% python3 -q
>>> import numpy as np
>>> np.set_printoptions(suppress=True, linewidth=120)
>>> def tidy(a):
...     return np.round(a, 2) + 0
... 
>>> X = np.loadtxt("data.csv", delimiter=",")
>>> X
array([[ -1.,   0.,   1.,   2.,   3.,   4.,   5.,   6.,   7.,   8.],
       [  9.,  10.,  11.,  12.,  13.,  14.,  15.,  16.,  17.,  18.],
       [ 19.,  20.,  21.,  22.,  23.,  24.,  25.,  26.,  27.,  28.],
       [ 29.,  30.,  31.,  32.,  33.,  34.,  35.,  36.,  37.,  38.],
       [ 39.,  40.,  41.,  42.,  43.,  44.,  45.,  46.,  47.,  48.],
       [ 49.,  50.,  51.,  52.,  53.,  54.,  55.,  56.,  57.,  58.],
       [ 59.,  60.,  61.,  62.,  63.,  64.,  65.,  66.,  67.,  68.],
       [ 69.,  70.,  71.,  72.,  73.,  74.,  75.,  76.,  77.,  78.],
       [ 79.,  80.,  81.,  82.,  83.,  84.,  85.,  86.,  87.,  88.],
       [ 89.,  90.,  91.,  92.,  93.,  94.,  95.,  96.,  97.,  98.],
       [ 99., 100., 101., 102., 103., 104., 105., 106., 107., 108.],
       [109., 110., 111., 112., 113., 114., 115., 116., 117., 118.],
       [119., 120., 121., 122., 123., 124., 125., 126., 127., 128.],
       [129., 130., 131., 132., 133., 134., 135., 136., 137., 138.]])
>>> left, sigma, VT = np.linalg.svd(X)
>>> V = VT[:(sigma > 1e-8).sum()]
>>> rng = np.random.default_rng(76)
>>> x = X[9] + -3 * X[1] + rng.integers(2) * np.eye(10)[3]
>>> x
array([62., 60., 58., 57., 54., 52., 50., 48., 46., 44.])
>>> np.linalg.matrix_rank(np.vstack([X, x]))
np.int64(3)
>>> tidy(np.diag(V.T @ V))
array([0.35, 0.25, 0.18, 0.13, 0.1 , 0.1 , 0.13, 0.18, 0.25, 0.35])
>>> M2 = X / np.sqrt((X ** 2).mean(axis=1, keepdims=True))
>>> X - X.mean(axis=1, keepdims=True)
array([[-4.5, -3.5, -2.5, -1.5, -0.5,  0.5,  1.5,  2.5,  3.5,  4.5],
       [-4.5, -3.5, -2.5, -1.5, -0.5,  0.5,  1.5,  2.5,  3.5,  4.5],
       [-4.5, -3.5, -2.5, -1.5, -0.5,  0.5,  1.5,  2.5,  3.5,  4.5],
       [-4.5, -3.5, -2.5, -1.5, -0.5,  0.5,  1.5,  2.5,  3.5,  4.5],
       [-4.5, -3.5, -2.5, -1.5, -0.5,  0.5,  1.5,  2.5,  3.5,  4.5],
       [-4.5, -3.5, -2.5, -1.5, -0.5,  0.5,  1.5,  2.5,  3.5,  4.5],
       [-4.5, -3.5, -2.5, -1.5, -0.5,  0.5,  1.5,  2.5,  3.5,  4.5],
       [-4.5, -3.5, -2.5, -1.5, -0.5,  0.5,  1.5,  2.5,  3.5,  4.5],
       [-4.5, -3.5, -2.5, -1.5, -0.5,  0.5,  1.5,  2.5,  3.5,  4.5],
       [-4.5, -3.5, -2.5, -1.5, -0.5,  0.5,  1.5,  2.5,  3.5,  4.5],
       [-4.5, -3.5, -2.5, -1.5, -0.5,  0.5,  1.5,  2.5,  3.5,  4.5],
       [-4.5, -3.5, -2.5, -1.5, -0.5,  0.5,  1.5,  2.5,  3.5,  4.5],
       [-4.5, -3.5, -2.5, -1.5, -0.5,  0.5,  1.5,  2.5,  3.5,  4.5],
       [-4.5, -3.5, -2.5, -1.5, -0.5,  0.5,  1.5,  2.5,  3.5,  4.5]])
>>> np.linalg.matrix_rank(M2) == np.linalg.matrix_rank(X)
np.True_
>>> tidy(M2[0])
array([-0.22,  0.  ,  0.22,  0.44,  0.66,  0.88,  1.1 ,  1.33,  1.55,  1.77])
